In [1]: import numpy as np

In [2]: import numpy.linalg as la

In [3]: np.set_printoptions(suppress=True, linewidth=120)

In [4]: sig = 5 * 0.5 ** np.arange(3)

In [5]: rng = np.random.default_rng(9707)

In [6]: F = rng.normal(size=(11, 3)) * rng.permutation(sig)

In [7]: print(F.round(3))
[[-0.091 -0.422  2.806]
 [-0.479 -1.023  6.202]
 [ 1.686  2.974 -4.521]
 [ 0.937  1.591  2.883]
 [-0.033 -2.454 -2.268]
 [-2.086  4.776 -4.307]
 [ 0.012  1.034 11.36 ]
 [-2.305  1.063 -4.346]
 [-0.074  3.199  4.134]
 [-0.351 -4.655  1.313]
 [ 1.713  1.587  4.201]]

In [8]: C2 = np.cov(F, rowvar=False)

In [9]: print(C2.round(3))
[[ 1.658 -0.042  1.919]
 [-0.042  7.271 -2.266]
 [ 1.919 -2.266 25.549]]

In [10]: print(np.round(F.std(axis=0), 3))
[1.228 2.571 4.819]

In [11]: print(np.round(np.polyfit(F[:, 2], F[:, 1], 1), 3))
[-0.089  0.838]

In [12]: print(np.argwhere(np.triu(np.abs(np.corrcoef(F.T)) > 0.8, 1)))
[]

In [13]: P = F @ la.solve(F.T @ F, F.T)

In [14]: print(la.matrix_rank(np.eye(11) - P))
8

In [15]: print(np.round(np.diag(P), 3))
[0.034 0.192 0.426 0.104 0.102 0.545 0.513 0.341 0.211 0.293 0.239]

In [16]: blk = np.stack([F, 4 * F, F[::-1]])

In [17]: print(np.round(la.norm(blk, axis=(1, 2)), 3))
[19.441 77.762 19.441]

In [18]: print((blk @ F.T).shape)
(3, 11, 11)

In [19]: print(np.round(np.einsum("bij,cij->bc", blk, blk), 3))
[[ 377.936 1511.744   -7.429]
 [1511.744 6046.976  -29.717]
 [  -7.429  -29.717  377.936]]

In [20]: print(la.matrix_rank(blk.reshape(3, -1)))
2

In [21]: vec = np.array([2, 3, 3])

In [22]: rhs = F @ vec

In [23]: print(np.round(la.pinv(F) @ F, 3) + 0)
[[1. 0. 0.]
 [0. 1. 0.]
 [0. 0. 1.]]

In [24]: print(np.round(la.lstsq(F, rhs)[0], 3))
[2. 3. 3.]

In [25]: print(rhs.round(3))
[  6.971  14.581  -1.271  15.296 -14.234  -2.763  37.204 -14.46   21.85  -10.731  20.791]

In [26]: rhs = rhs + 0.05 * rng.normal(size=11)

In [27]: print(rhs.round(3))
[  6.964  14.544  -1.287  15.349 -14.258  -2.715  37.074 -14.419  21.884 -10.691  20.731]

In [28]: b, *_ = la.lstsq(F, rhs)

In [29]: print(np.round(F.T @ (rhs - F @ b), 3) + 0)
[0. 0. 0.]

In [30]: out = np.c_[F[:, :2] @ np.array([[7, -4], [-4, -3]]), np.array([1, 0, 2, 2, 2, 1, 0, 2, 2, 2, 2])]

In [31]: print(out.round(3))
[[  1.052   1.628   1.   ]
 [  0.734   4.985   0.   ]
 [ -0.089 -15.666   2.   ]
 [  0.194  -8.521   2.   ]
 [  9.584   7.496   2.   ]
 [-33.708  -5.984   1.   ]
 [ -4.054  -3.147   0.   ]
 [-20.388   6.031   2.   ]
 [-13.313  -9.3     2.   ]
 [ 16.163  15.371   2.   ]
 [  5.639 -11.612   2.   ]]

In [32]: print(la.matrix_rank(np.c_[F, out]))
4

In [33]: print(np.round(la.lstsq(F, out[:, 0])[0], 3) + 0)
[ 7. -4.  0.]

In [34]: print(np.round(la.norm(la.qr(F)[0].T @ out, axis=0) ** 2 / ((out ** 2).sum(axis=0) + 1e-12), 3))
[1.    1.    0.054]

In [35]: m1 = np.array([[0, 0], [0, 0], [2, 2]])

In [36]: t = np.radians(30)

In [37]: Rm = np.eye(2)

In [38]: Rm[0, 0] = Rm[1, 1] = np.cos(t)

In [39]: Rm[0, 1], Rm[1, 0] = -np.sin(t), np.sin(t)

In [40]: print(Rm.round(3))
[[ 0.866 -0.5  ]
 [ 0.5    0.866]]

In [41]: out = m1 @ Rm.T

In [42]: print(np.round(np.abs(out - m1).max(axis=0), 3))
[1.268 0.732]

In [43]: print([round(float(x), 3) for x in la.svd(m1, compute_uv=False)[:3]])
[2.828, 0.0]

In [44]: print(la.cond(m1) > 100)
True

In [45]: print(np.unique(m1.round(6), axis=0).shape)
(2, 2)

In [46]: print(np.round(m1 @ la.pinv(m1) @ m1, 3))
[[0. 0.]
 [0. 0.]
 [2. 2.]]

In [47]: print(np.round(np.trace(la.pinv(m1) @ m1), 3))
1.0

In [48]: print(np.abs(np.diag(la.qr(m1)[1])) > 1e-9)
[ True False]
